>>> import numpy as np
>>> from numpy import linalg as LA
>>> np.set_printoptions(precision=2, suppress=True, linewidth=160)
>>> rd = lambda a: np.round(a, 2) + 0
>>> K = np.array([[-3, 1, 0, 2], [1, 3, -2, -3], [3, 0, 2, 0], [-2, 3, -2, -3]])
>>> vec = np.array([5, -3, -3, 2])
>>> target = K @ vec
>>> target
array([-14,  -4,   9, -19])
>>> rd(LA.solve(K.T, K[0]))
array([1., 0., 0., 0.])
>>> rd(LA.solve(K, K[:, 1]))
array([0., 1., 0., 0.])
>>> rd(LA.solve(K, target))
array([ 5., -3., -3.,  2.])
>>> rd(LA.solve(K, target + K[:, 0]))
array([ 6., -3., -3.,  2.])
>>> m1 = np.load("case17.npy")
>>> m1
array([[ 1.8,  1.3, -0.8, -0.1, -0.3],
       [-2.7, -0.9, -0.9, -2. ,  0.1],
       [-0.2, -0.3,  0. ,  1. ,  0.3],
       [ 0.2,  1.2,  1.1,  1. , -1.6],
       [ 0.5,  0.8,  0. ,  0.3,  0.9],
       [-0.6, -1. ,  1. ,  0. ,  2.1]])
>>> Uu, sig, VT = LA.svd(m1, full_matrices=False)
>>> rd(np.abs(VT[0]))
array([0.7 , 0.48, 0.1 , 0.42, 0.32])
>>> rd(Uu.T @ Uu)
array([[1., 0., 0., 0., 0.],
       [0., 1., 0., 0., 0.],
       [0., 0., 1., 0., 0.],
       [0., 0., 0., 1., 0.],
       [0., 0., 0., 0., 1.]])
>>> np.allclose(Uu * sig @ VT, m1)
True
>>> Uu.shape, sig.shape, VT.shape
((6, 5), (5,), (5, 5))
>>> r0 = np.array([3, 3, 1])
>>> rd(np.polyval(r0, m1[5]))
array([ 0.28,  1.  ,  7.  ,  1.  , 20.53])
>>> rd(np.cross(m1[5, :3], m1[3, :3]))
array([-2.3 ,  0.86, -0.52])
>>> T = np.stack([m1, -2 * m1, m1[::-1]])
>>> rd(LA.norm(T, axis=(1, 2)))
array([ 5.88, 11.77,  5.88])
>>> T.shape
(3, 6, 5)
>>> rd(T.sum(axis=0))
array([[-2.4, -2.3,  1.8,  0.1,  2.4],
       [ 3.2,  1.7,  0.9,  2.3,  0.8],
       [ 0.4,  1.5,  1.1,  0. , -1.9],
       [-0.4, -1.5, -1.1,  0. ,  1.9],
       [-3.2, -1.7, -0.9, -2.3, -0.8],
       [ 2.4,  2.3, -1.8, -0.1, -2.4]])
>>> (T @ m1.T).shape
(3, 6, 6)
>>> rng = np.random.default_rng(507)
>>> labels = rng.permutation(5)
>>> out = m1[:, labels] * rng.choice([-1, 1], 5)
>>> out
array([[ 1.3, -0.8,  0.3, -0.1, -1.8],
       [-0.9, -0.9, -0.1, -2. ,  2.7],
       [-0.3,  0. , -0.3,  1. ,  0.2],
       [ 1.2,  1.1,  1.6,  1. , -0.2],
       [ 0.8,  0. , -0.9,  0.3, -0.5],
       [-1. ,  1. , -2.1,  0. ,  0.6]])
>>> Uu, _, VT = LA.svd(m1.T @ out)
>>> labels
array([1, 2, 4, 3, 0])
>>> T = np.stack([out, -1 * out, out[::-1]])
>>> (T @ out.T).shape
(3, 6, 6)
>>> T.shape
(3, 6, 5)
>>> arr = np.loadtxt("data.csv", delimiter=",")
>>> arr
array([[28., 20., 15., 10., 15.],
       [20., 19., 12.,  8., 12.],
       [15., 12., 12.,  6.,  9.],
       [10.,  8.,  6.,  7.,  6.],
       [15., 12.,  9.,  6., 12.]])
>>> q, V = LA.qr(K[:, :2])[0], LA.qr(K[:, 2:])[0]
>>> sig = LA.svd(q.T @ V, compute_uv=False)
>>> (sig > 0.9).sum()
np.int64(0)
>>> rd(np.degrees(np.arccos(sig.clip(0, 1))))
array([26.76, 33.15])
>>> mat = np.load("out0.npy")
>>> mat
array([[ 1, -2,  4, -8],
       [ 1, -1,  1, -1],
       [ 1,  0,  0,  0]])
>>> r0, r1 = mat[0], mat[2]
>>> r0 @ r1
np.int64(1)
>>> r0 @ r0
np.int64(85)
>>> pr = (r0 @ r1) / (r0 @ r0) * r0
>>> LA.matrix_rank(np.outer(r0, r1))
np.int64(1)
>>> rd(r1 - pr)
array([ 0.99,  0.02, -0.05,  0.09])
>>> rd(pr)
array([ 0.01, -0.02,  0.05, -0.09])
>>> (r1 - pr) @ r0
np.float64(0.0)
>>> cov = mat.T @ mat
>>> np.diag(cov)
array([ 3,  5, 17, 65])
>>> LA.matrix_rank(cov)
np.int64(3)
>>> rd(LA.eigvalsh(cov)[::-1])
array([87.7 ,  1.97,  0.32,  0.  ])
